$ python -q
>>> import numpy as np
>>> np.set_printoptions(precision=2, suppress=True, linewidth=100)
>>> rnd = lambda a: np.round(a, 2) + 0
>>> E = np.load("case12.npy")
>>> E
array([[ 1,  0,  0],
       [-3,  1,  0],
       [ 2,  1,  1]])
>>> r0, r1 = E[1], E[2]
>>> r0 @ r0
np.int64(10)
>>> pr = (r0 @ r1) / (r0 @ r0) * r0
>>> rnd(np.linalg.norm(r0 + r1) ** 2 + np.linalg.norm(r0 - r1) ** 2)
np.float64(32.0)
>>> r1 - pr
array([0.5, 1.5, 1. ])
>>> rng = np.random.default_rng(28)
>>> J = np.eye(3, dtype=int)[rng.permutation(3)]
>>> J
array([[0, 1, 0],
       [0, 0, 1],
       [1, 0, 0]])
>>> W = np.array([[2, -1, 2, -1, 0], [-1, 0, -1, 0, -1], [0, -2, -2, 0, -2]])
>>> coef = np.array([2, -2, 0, 3, 3])
>>> H = np.maximum(J @ W + coef, 0)
>>> np.linalg.matrix_rank(H)
np.int64(3)
>>> Z = np.array([[-1, -1, -2], [-2, -2, -2], [2, 1, -1], [-2, 1, 2], [-2, -2, -2]])
>>> H @ Z
array([[-11,  -2,   0],
       [-10,  -1,   0],
       [-10,  -6, -12]])
>>> W @ Z
array([[ 6,  1, -6],
       [ 1,  2,  5],
       [ 4,  6, 10]])
>>> (H @ Z).round(6).argmax(axis=1)
array([2, 2, 1])
>>> B = J + rng.integers(-2, 3, (3, 1)) @ rng.integers(-2, 3, (1, 3))
>>> B
array([[-1,  0,  2],
       [ 2,  2, -3],
       [ 3,  2, -4]])
>>> np.abs(B - J).sum(axis=1)
array([4, 8, 8])
>>> np.linalg.matrix_rank(B - J, tol=1e-8)
np.int64(1)
>>> Q, r_ = np.linalg.qr(B)
>>> rnd(Q)
array([[-0.27, -0.77,  0.58],
       [ 0.53, -0.62, -0.58],
       [ 0.8 ,  0.15,  0.58]])
>>> rnd(r_)
array([[ 3.74,  2.67, -5.35],
       [ 0.  , -0.93, -0.31],
       [ 0.  ,  0.  ,  0.58]])
>>> Uu, sigma, Vh = np.linalg.svd(J, full_matrices=False)
>>> sigma / sigma[0]
array([1., 1., 1.])
>>> Uu.T @ J @ Vh.T
array([[1., 0., 0.],
       [0., 1., 0.],
       [0., 0., 1.]])
>>> Uu.T @ Uu
array([[1., 0., 0.],
       [0., 1., 0.],
       [0., 0., 1.]])
>>> rnd(np.cumsum(sigma ** 2) / np.sum(sigma ** 2))
array([0.33, 0.67, 1.  ])
>>> (sigma > 1e-8).sum()
np.int64(3)
>>> np.allclose(Uu * sigma @ Vh, J)
True
>>> Vh @ Vh.T
array([[1., 0., 0.],
       [0., 1., 0.],
       [0., 0., 1.]])
>>> rnd(np.sqrt((sigma ** 2).sum())), rnd(np.linalg.norm(J))
(np.float64(1.73), np.float64(1.73))
>>> Uu.shape, sigma.shape, Vh.shape
((3, 3), (3,), (3, 3))
>>> rnd(J.mean(axis=0))
array([0.33, 0.33, 0.33])
>>> J - J[0]
array([[ 0,  0,  0],
       [ 0, -1,  1],
       [ 1, -1,  0]])
>>> np.linalg.matrix_rank(J)
np.int64(3)
>>> np.unravel_index(np.abs(J).argmax(), J.shape)
(np.int64(0), np.int64(1))
>>> J.shape
(3, 3)
>>> X = np.load("arr.npy")
>>> X
array([[11,  3,  9, 14,  6,  4],
       [ 3,  9,  1,  5, 14, -4],
       [ 9,  1, 19, 18,  2, 12],
       [14,  5, 18, 22,  9,  9],
       [ 6, 14,  2,  9, 22, -6],
       [ 4, -4, 12,  9, -6, 10]])
>>> theta = np.radians(30)
>>> r_ = np.eye(6)
>>> r_[1, 1] = r_[0, 0] = np.cos(theta)
>>> r_[1, 0], r_[0, 1] = -np.sin(theta), np.sin(theta)
>>> rnd(r_)
array([[ 0.87,  0.5 ,  0.  ,  0.  ,  0.  ,  0.  ],
       [-0.5 ,  0.87,  0.  ,  0.  ,  0.  ,  0.  ],
       [ 0.  ,  0.  ,  1.  ,  0.  ,  0.  ,  0.  ],
       [ 0.  ,  0.  ,  0.  ,  1.  ,  0.  ,  0.  ],
       [ 0.  ,  0.  ,  0.  ,  0.  ,  1.  ,  0.  ],
       [ 0.  ,  0.  ,  0.  ,  0.  ,  0.  ,  1.  ]])
>>> B = X @ r_.T
>>> np.allclose(np.linalg.norm(X, axis=1), np.linalg.norm(B, axis=1))
True
>>> rnd(np.linalg.svd(X, compute_uv=False)), rnd(np.linalg.svd(B, compute_uv=False))
(array([54.69, 33.26,  5.05,  0.  ,  0.  ,  0.  ]), array([54.69, 33.26,  5.05,  0.  ,  0.  ,  0.  ]))
>>> rnd(np.abs(B - X).max(axis=0))
array([6.2 , 7.67, 0.  , 0.  , 0.  , 0.  ])
>>> np.allclose(X @ X.T, B @ B.T)
True
>>> rnd(B)
array([[11.03, -2.9 ,  9.  , 14.  ,  6.  ,  4.  ],
       [ 7.1 ,  6.29,  1.  ,  5.  , 14.  , -4.  ],
       [ 8.29, -3.63, 19.  , 18.  ,  2.  , 12.  ],
       [14.62, -2.67, 18.  , 22.  ,  9.  ,  9.  ],
       [12.2 ,  9.12,  2.  ,  9.  , 22.  , -6.  ],
       [ 1.46, -5.46, 12.  ,  9.  , -6.  , 10.  ]])
>>> rnd(np.linalg.det(r_)), rnd(np.trace(r_))
(np.float64(1.0), np.float64(5.73))
>>> np.linalg.matrix_rank(X, rtol=0.1)
np.int64(2)
>>> np.argsort(-np.linalg.norm(X, axis=0).round(6), kind="stable")[:3]
array([3, 2, 4])
>>> rnd(np.linalg.norm(X, 2) / np.linalg.norm(X))
np.float64(0.85)
>>> np.linalg.cond(X) > 100
np.True_
>>> F = np.load("a.npy")
>>> F
array([[ 2.,  1., -2.,  1.],
       [ 0.,  3.,  0.,  0.],
       [ 0.,  0.,  2.,  0.],
       [ 0.,  0.,  2.,  1.]])
>>> cov = F.T @ F
>>> np.linalg.matrix_rank(cov)
np.int64(4)
>>> cov
array([[ 4.,  2., -4.,  2.],
       [ 2., 10., -2.,  1.],
       [-4., -2., 12.,  0.],
       [ 2.,  1.,  0.,  2.]])
>>> rnd(np.linalg.svd(F, compute_uv=False) ** 2)
array([15.15,  8.87,  3.68,  0.29])
>>> np.diag(cov)
array([ 4., 10., 12.,  2.])
>>> (F - F.T) / 2
array([[ 0. ,  0.5, -1. ,  0.5],
       [-0.5,  0. ,  0. ,  0. ],
       [ 1. ,  0. ,  0. , -1. ],
       [-0.5,  0. ,  1. ,  0. ]])
>>> rnd(np.sort(np.abs(np.linalg.eigvals(F))))
array([1., 2., 2., 3.])
>>> np.allclose(F, F.T)
False
>>> np.trace(F)
np.float64(8.0)
>>> F @ F
array([[ 4.,  5., -6.,  3.],
       [ 0.,  9.,  0.,  0.],
       [ 0.,  0.,  4.,  0.],
       [ 0.,  0.,  6.,  1.]])
>>> rnd(np.linalg.det(F))
np.float64(12.0)
>>> rnd(np.abs(np.linalg.eigvals(F)).max())
np.float64(3.0)
>>> (F + F.T) / 2
array([[ 2. ,  0.5, -1. ,  0.5],
       [ 0.5,  3. ,  0. ,  0. ],
       [-1. ,  0. ,  2. ,  1. ],
       [ 0.5,  0. ,  1. ,  1. ]])
>>> B = np.array([[4, 1], [1, 4], [5, 5]])
>>> Z = np.array([[-9, 2, 0], [-3, 0, -2]])
>>> data = B @ Z + 0.02 * rng.normal(size=(3, 3))
>>> rnd(data)
array([[-38.99,   8.02,  -2.  ],
       [-21.02,   2.01,  -8.01],
       [-59.98,   9.99,  -9.99]])
>>> np.prod(np.diag(E)), rnd(np.linalg.det(E))
(np.int64(1), np.float64(1.0))
>>> np.linalg.matrix_power(E - np.diag(np.diag(E)), 3)
array([[0, 0, 0],
       [0, 0, 0],
       [0, 0, 0]])
>>> np.linalg.matrix_rank(E - E[0, 0] * np.eye(3))
np.int64(2)
>>> P = np.triu(np.array([[-3, -2, 2], [-1, -1, 0], [2, 3, 1]]), 1) + np.eye(3)
>>> B = P @ data @ np.linalg.inv(P)
>>> rnd(np.trace(B)), rnd(np.trace(data))
(np.float64(-46.97), np.float64(-46.97))
>>> rnd(np.linalg.det(B))
np.float64(8.9)
>>> np.linalg.matrix_rank(B)
np.int64(3)
>>> rnd(np.poly(B))
array([  1.  ,  46.97, 419.68,  -8.9 ])
>>> rnd(B)
array([[-116.91, -209.83,  227.86],
       [ -21.02,  -40.04,   34.04],
       [ -59.98, -109.97,  109.97]])
>>> np.unravel_index(np.abs(data).argmax(), data.shape)
(np.int64(2), np.int64(0))
>>> rnd(np.abs(data).max())
np.float64(59.98)
>>> rnd(data - data[0])
array([[  0.  ,   0.  ,   0.  ],
       [ 17.97,  -6.01,  -6.01],
       [-20.99,   1.97,  -7.99]])
>>> rnd(np.diff(data, axis=0))
array([[ 17.97,  -6.01,  -6.01],
       [-38.96,   7.99,  -1.98]])
>>> data.shape
(3, 3)
>>> rnd(data.sum(axis=0))
array([-120.  ,   20.02,  -20.  ])
>>> B = data / np.sqrt((data ** 2).mean(axis=1, keepdims=True))
>>> rnd(B[1])
array([-1.61,  0.15, -0.61])
>>> rnd(data - data.mean(axis=1, keepdims=True))
array([[-28.  ,  19.01,   8.99],
       [-12.02,  11.02,   1.  ],
       [-39.99,  29.98,  10.01]])
>>> rnd(np.linalg.norm(B, axis=1))
array([1.73, 1.73, 1.73])
>>> np.linalg.matrix_rank(B) == np.linalg.matrix_rank(data)
np.True_
>>> idx = rng.permutation(3)
>>> idx
array([0, 2, 1])
>>> B = data[idx][:, idx]
>>> np.allclose(B, data)
False
>>> rnd(B)
array([[-38.99,  -2.  ,   8.02],
       [-59.98,  -9.99,   9.99],
       [-21.02,  -8.01,   2.01]])
>>> rnd(np.trace(B))
np.float64(-46.97)
>>> rnd(np.linalg.det(B)), rnd(np.linalg.det(data[idx]))
(np.float64(8.9), np.float64(-8.9))
>>> rnd(np.diag(B))
array([-38.99,  -9.99,   2.01])
>>> mat = np.array([[-2.0, -3.0, -3.0], [-3.0, -2.0, -3.0], [-3.0, -3.0, -2.0]])
>>> ev, evecs = np.linalg.eig(mat)
>>> rnd(ev)
array([ 1., -8.,  1.])
>>> rnd(np.sort(np.linalg.eigvals(mat.T)))
array([-8.,  1.,  1.])
>>> t3 = np.stack([mat, -3 * mat, mat[::-1]])
>>> np.linalg.matrix_rank(t3)
array([3, 3, 3])
>>> rnd(np.linalg.norm(t3, axis=(1, 2)))
array([ 8.12, 24.37,  8.12])
>>> B = mat[0, 0] * mat[1:] - np.outer(mat[1:, 0], mat[0])
>>> B
array([[ 0., -5., -3.],
       [ 0., -3., -5.]])
>>> np.flatnonzero(~B.round(6).any(axis=1))
array([], dtype=int64)
>>> np.linalg.matrix_rank(B), np.linalg.matrix_rank(mat)
(np.int64(2), np.int64(3))
>>> def softmax(z):
...     e = np.exp(z - z.max(axis=-1, keepdims=True))
...     return e / e.sum(axis=-1, keepdims=True)
... 
>>> rnd(softmax(B[1]))
array([0.95, 0.05, 0.01])
>>> scores = B @ B.T / np.sqrt(3)
>>> rnd(softmax(scores + np.triu(np.full(scores.shape, -np.inf), 1)))
array([[1.  , 0.  ],
       [0.09, 0.91]])
>>> ev, evecs = np.linalg.eigh(mat)
>>> rnd(np.linalg.svd(mat, compute_uv=False))
array([8., 1., 1.])
>>> (ev > 1e-8).sum(), (ev < -1e-8).sum()
(np.int64(2), np.int64(1))
>>> rnd(ev.sum()), np.trace(mat)
(np.float64(-6.0), np.float64(-6.0))
>>> rnd(np.linalg.eigvalsh(mat + -2 * np.eye(3)))
array([-10.,  -1.,  -1.])
>>> np.unique(ev.round(6) + 0, return_counts=True)[1]
array([1, 2])
>>> rnd(ev)
array([-8.,  1.,  1.])
>>> feats = np.loadtxt("out5.csv", delimiter=",")
>>> rnd(feats)
array([[-1.53,  0.01, -1.01,  2.35,  0.35],
       [-1.34, -0.39, -2.01, -1.73, -0.11],
       [ 1.53,  1.05, -1.42,  0.11,  1.87],
       [-1.53,  0.72,  1.38, -0.7 ,  1.94],
       [ 0.38, -2.69,  0.1 ,  0.11,  1.27]])
>>> Q, r_ = np.linalg.qr(feats)
>>> Q.shape, r_.shape
((5, 5), (5, 5))
>>> rnd(r_)
array([[3., 0., 0., 0., 0.],
       [0., 3., 0., 0., 0.],
       [0., 0., 3., 0., 0.],
       [0., 0., 0., 3., 0.],
       [0., 0., 0., 0., 3.]])
>>> x = np.array([1, 1, 0, 3, 0])
>>> h1 = np.maximum(feats @ x, 0)
>>> np.flatnonzero(h1 > 1e-9)
array([0, 2])
>>> rnd(np.tanh(feats @ x))
array([ 1.  , -1.  ,  0.99, -0.99, -0.96])
>>> rnd(feats.T @ h1)
array([-3.99,  3.11, -9.71, 13.25,  7.38])
>>> rnd(np.maximum(feats @ (3 * x), 0))
array([16.54,  0.  ,  8.73,  0.  ,  0.  ])
>>> rnd(feats * (h1 > 1e-9)[:, None])
array([[-1.53,  0.01, -1.01,  2.35,  0.35],
       [ 0.  ,  0.  ,  0.  ,  0.  ,  0.  ],
       [ 1.53,  1.05, -1.42,  0.11,  1.87],
       [ 0.  ,  0.  ,  0.  ,  0.  ,  0.  ],
       [ 0.  ,  0.  ,  0.  ,  0.  ,  0.  ]])
>>> theta = np.radians(30)
>>> r_ = np.eye(5)
>>> r_[4, 4] = r_[1, 1] = np.cos(theta)
>>> r_[4, 1], r_[1, 4] = -np.sin(theta), np.sin(theta)
>>> rnd(r_)
array([[ 1.  ,  0.  ,  0.  ,  0.  ,  0.  ],
       [ 0.  ,  0.87,  0.  ,  0.  ,  0.5 ],
       [ 0.  ,  0.  ,  1.  ,  0.  ,  0.  ],
       [ 0.  ,  0.  ,  0.  ,  1.  ,  0.  ],
       [ 0.  , -0.5 ,  0.  ,  0.  ,  0.87]])
>>> B = feats @ r_.T
>>> np.allclose(feats @ feats.T, B @ B.T)
True
>>> np.allclose(np.linalg.norm(feats, axis=1), np.linalg.norm(B, axis=1))
True
>>> rnd(B)
array([[-1.53,  0.18, -1.01,  2.35,  0.3 ],
       [-1.34, -0.39, -2.01, -1.73,  0.1 ],
       [ 1.53,  1.85, -1.42,  0.11,  1.1 ],
       [-1.53,  1.59,  1.38, -0.7 ,  1.32],
       [ 0.38, -1.69,  0.1 ,  0.11,  2.44]])
